>>> import numpy as np
>>> import numpy.linalg as la
>>> np.set_printoptions(precision=4, suppress=True, linewidth=160, sign=" ")
>>> out = np.array([[2, 1], [0, 0], [2, 1]])
>>> data = np.tile(out, (2, 3))
>>> data
array([[ 2,  1,  2,  1,  2,  1],
       [ 0,  0,  0,  0,  0,  0],
       [ 2,  1,  2,  1,  2,  1],
       [ 2,  1,  2,  1,  2,  1],
       [ 0,  0,  0,  0,  0,  0],
       [ 2,  1,  2,  1,  2,  1]])
>>> # row 2 repeats row 0
>>> x = np.array([-3, -4, 4, 5, 3, -4])
>>> h1 = np.maximum(data @ x, 0)
>>> np.maximum(data @ x, 0) - np.maximum(-data @ x, 0)
array([ 5,  0,  5,  5,  0,  5])
>>> np.maximum(data @ (3 * x), 0)
array([ 15,   0,  15,  15,   0,  15])
>>> data * (h1 > 1e-9)[:, None]
array([[ 2,  1,  2,  1,  2,  1],
       [ 0,  0,  0,  0,  0,  0],
       [ 2,  1,  2,  1,  2,  1],
       [ 2,  1,  2,  1,  2,  1],
       [ 0,  0,  0,  0,  0,  0],
       [ 2,  1,  2,  1,  2,  1]])
>>> np.tanh(data @ x)
array([ 0.9999,  0.    ,  0.9999,  0.9999,  0.    ,  0.9999])
>>> m1 = np.load("x.npy")
>>> m1
array([[ 0.5784, -0.9246,  0.02  ,  0.3627, -0.3275, -0.1974, -0.1586,  0.0798,  0.0599, -0.3452,  0.8397,  0.8275],
       [-0.8741,  0.8996, -0.226 , -0.207 , -0.4699,  0.2165,  0.493 , -0.3799, -0.7398, -0.02  , -0.7739, -0.9536],
       [-0.3452, -0.1781, -0.1194,  0.1194, -0.4699,  0.    ,  0.207 , -0.1781, -0.4699, -0.2355,  0.1781, -0.3185],
       [ 0.6696,  0.7574,  0.3185, -0.4219,  0.9104,  0.0599, -0.493 ,  0.4462,  0.8875,  0.6527, -0.7014,  0.5154],
       [-0.9994, -0.6858, -0.8397,  0.7531, -0.9999,  0.1194,  0.9762, -0.9527, -0.9999, -0.9757,  0.7932, -0.9994],
       [ 0.8243,  0.8243,  0.4219, -0.5154,  0.9667,  0.0599, -0.6351,  0.5784,  0.9579,  0.7699, -0.7818,  0.7163],
       [ 0.9329, -0.9793,  0.2355,  0.3799,  0.3275, -0.3095, -0.5511,  0.4136,  0.7531, -0.1586,  0.9275,  0.9855],
       [ 0.9498,  0.8041,  0.5581, -0.585 ,  0.9914,  0.02  , -0.7969,  0.7352,  0.9906,  0.8617, -0.7895,  0.9246],
       [ 0.5784,  0.6169,  0.2543, -0.3275,  0.8306,  0.04  , -0.4053,  0.3627,  0.8041,  0.537 , -0.5649,  0.4542],
       [ 0.5784, -0.9246,  0.02  ,  0.3627, -0.3275, -0.1974, -0.1586,  0.0798,  0.0599, -0.3452,  0.8397,  0.8275],
       [ 0.8591,  0.4219,  0.3885, -0.354 ,  0.9354, -0.02  , -0.6231,  0.5511,  0.9402,  0.6527, -0.4542,  0.8455],
       [ 0.8511, -0.493 ,  0.2913, -0.0599,  0.7699, -0.1194, -0.537 ,  0.4462,  0.8511,  0.3452,  0.2913,  0.9051],
       [ 0.5581, -0.7818,  0.0699,  0.207 ,  0.    , -0.1391, -0.207 ,  0.1391,  0.2729, -0.1391,  0.6469,  0.7531],
       [ 0.6169, -0.8337,  0.0798,  0.2355,  0.    , -0.1586, -0.2355,  0.1586,  0.3095, -0.1586,  0.7064,  0.8076],
       [ 0.0898, -0.1489,  0.01  ,  0.03  ,  0.    , -0.02  , -0.03  ,  0.02  ,  0.04  , -0.02  ,  0.1096,  0.1391],
       [-0.9051,  0.8337, -0.2913, -0.0997, -0.6911,  0.1974,  0.5717, -0.4621, -0.8483, -0.1974, -0.664 , -0.9603],
       [ 0.598 ,  0.9366,  0.354 , -0.5717,  0.9536,  0.1391, -0.508 ,  0.4777,  0.9201,  0.7699, -0.8917,  0.226 ],
       [ 0.1489,  0.7818,  0.1489, -0.3364,  0.6911,  0.0997, -0.1974,  0.1974,  0.5717,  0.4621, -0.6911, -0.1489],
       [-0.03  ,  0.5154,  0.05  , -0.1684,  0.3275,  0.0599, -0.05  ,  0.0599,  0.2165,  0.2165, -0.4219, -0.1974],
       [-0.9626,  0.9402, -0.3627, -0.1781, -0.7699,  0.2729,  0.6858, -0.5649, -0.9186, -0.1974, -0.8275, -0.9895],
       [-0.9527,  0.9886, -0.2543, -0.4301, -0.3275,  0.3452,  0.5915, -0.4462, -0.7857,  0.1974, -0.9527, -0.9917],
       [-0.2355, -0.1194, -0.0798,  0.0798, -0.3275,  0.    ,  0.1391, -0.1194, -0.3275, -0.1586,  0.1194, -0.2165],
       [-0.8875, -0.9933, -0.598 ,  0.811 , -0.9978, -0.2165,  0.7895, -0.7531, -0.9946, -0.9488,  0.984 , -0.5784],
       [-0.9737, -0.9527, -0.664 ,  0.7443, -0.9984, -0.0798,  0.8741, -0.8275, -0.9978, -0.9425,  0.9354, -0.9414],
       [ 0.598 ,  0.1489,  0.207 , -0.1684,  0.6911, -0.02  , -0.3627,  0.3095,  0.7114,  0.3627, -0.1877,  0.598 ],
       [ 0.8875,  0.9687,  0.5441, -0.7114,  0.9938,  0.1391, -0.7531,  0.7064,  0.9892,  0.9051, -0.9458,  0.7114],
       [ 0.8591,  0.8426,  0.4542, -0.5441,  0.9762,  0.0599, -0.6751,  0.6169,  0.9699,  0.8005, -0.8041,  0.7658],
       [-0.9793,  0.9626, -0.4136, -0.1974, -0.8306,  0.3095,  0.7487, -0.6291, -0.9498, -0.2355, -0.8717, -0.9952],
       [-0.8511,  0.493 , -0.2913,  0.0599, -0.7699,  0.1194,  0.537 , -0.4462, -0.8511, -0.3452, -0.2913, -0.9051],
       [ 0.6527, -0.9816, -0.02  ,  0.5227, -0.5915, -0.2729, -0.1391,  0.04  , -0.1194, -0.537 ,  0.9447,  0.9087],
       [-0.598 ,  0.5581, -0.1293, -0.0699, -0.3275,  0.0997,  0.2821, -0.2165, -0.493 , -0.0599, -0.4053, -0.7259],
       [-0.8741,  0.8996, -0.226 , -0.207 , -0.4699,  0.2165,  0.493 , -0.3799, -0.7398, -0.02  , -0.7739, -0.9536],
       [ 0.03  ,  0.9879,  0.2636, -0.6584,  0.9354,  0.2543, -0.3004,  0.3275,  0.8275,  0.7857, -0.9661, -0.6169],
       [-0.9527,  0.9886, -0.2543, -0.4301, -0.3275,  0.3452,  0.5915, -0.4462, -0.7857,  0.1974, -0.9527, -0.9917],
       [ 0.537 ,  0.2913,  0.1974, -0.1974,  0.6911,  0.    , -0.3364,  0.2913,  0.6911,  0.3799, -0.2913,  0.5005],
       [-0.2913,  0.9976,  0.2543, -0.7531,  0.9536,  0.3452, -0.226 ,  0.2913,  0.8178,  0.8455, -0.9899, -0.8643],
       [ 0.9879, -0.9846,  0.4382,  0.2821,  0.8306, -0.3627, -0.7857,  0.664 ,  0.9603,  0.1781,  0.9316,  0.9979],
       [ 0.8875, -0.9977,  0.05  ,  0.6584, -0.5915, -0.3969, -0.3364,  0.1781,  0.1586, -0.6291,  0.9879,  0.9866],
       [-0.4699, -0.4219, -0.1877,  0.226 , -0.6911, -0.02  ,  0.3095, -0.2729, -0.6696, -0.3969,  0.3885, -0.3885],
       [ 0.0898, -0.1489,  0.01  ,  0.03  ,  0.    , -0.02  , -0.03  ,  0.02  ,  0.04  , -0.02  ,  0.1096,  0.1391],
       [ 0.2355, -0.8937, -0.0798,  0.3799, -0.5915, -0.1586,  0.04  , -0.0798, -0.3452, -0.4462,  0.8076,  0.5915],
       [-0.3185,  0.9827,  0.1489, -0.585 ,  0.8306,  0.2543, -0.0997,  0.1586,  0.585 ,  0.6751, -0.9517, -0.7818],
       [-0.7163,  0.9051, -0.0997, -0.2913,  0.    ,  0.1974,  0.2913, -0.1974, -0.3799,  0.1974, -0.8005, -0.8854]])
>>> Xc = m1 - m1.mean(axis=0)
>>> vecs = la.svd(Xc)[2][:11]
>>> out = Xc - Xc @ vecs.T @ vecs
>>> np.diag(vecs.T @ vecs)
array([ 0.9992,  0.9999,  0.8426,  0.9901,  0.9999,  0.9902,  0.788 ,  0.396 ,  1.    ,  0.9944,  0.9999,  1.    ])
>>> np.round(np.cov(Xc @ vecs.T, rowvar=False), 4) + 0
array([[ 2.4664,  0.    ,  0.    ,  0.    ,  0.    ,  0.    ,  0.    ,  0.    ,  0.    ,  0.    ,  0.    ],
       [ 0.    ,  1.7108,  0.    ,  0.    ,  0.    ,  0.    ,  0.    ,  0.    ,  0.    ,  0.    ,  0.    ],
       [ 0.    ,  0.    ,  0.0977,  0.    ,  0.    ,  0.    ,  0.    ,  0.    ,  0.    ,  0.    ,  0.    ],
       [ 0.    ,  0.    ,  0.    ,  0.015 ,  0.    ,  0.    ,  0.    ,  0.    ,  0.    ,  0.    ,  0.    ],
       [ 0.    ,  0.    ,  0.    ,  0.    ,  0.0114,  0.    ,  0.    ,  0.    ,  0.    ,  0.    ,  0.    ],
       [ 0.    ,  0.    ,  0.    ,  0.    ,  0.    ,  0.0053,  0.    ,  0.    ,  0.    ,  0.    ,  0.    ],
       [ 0.    ,  0.    ,  0.    ,  0.    ,  0.    ,  0.    ,  0.0009,  0.    ,  0.    ,  0.    ,  0.    ],
       [ 0.    ,  0.    ,  0.    ,  0.    ,  0.    ,  0.    ,  0.    ,  0.0005,  0.    ,  0.    ,  0.    ],
       [ 0.    ,  0.    ,  0.    ,  0.    ,  0.    ,  0.    ,  0.    ,  0.    ,  0.0001,  0.    ,  0.    ],
       [ 0.    ,  0.    ,  0.    ,  0.    ,  0.    ,  0.    ,  0.    ,  0.    ,  0.    ,  0.0001,  0.    ],
       [ 0.    ,  0.    ,  0.    ,  0.    ,  0.    ,  0.    ,  0.    ,  0.    ,  0.    ,  0.    ,  0.    ]])
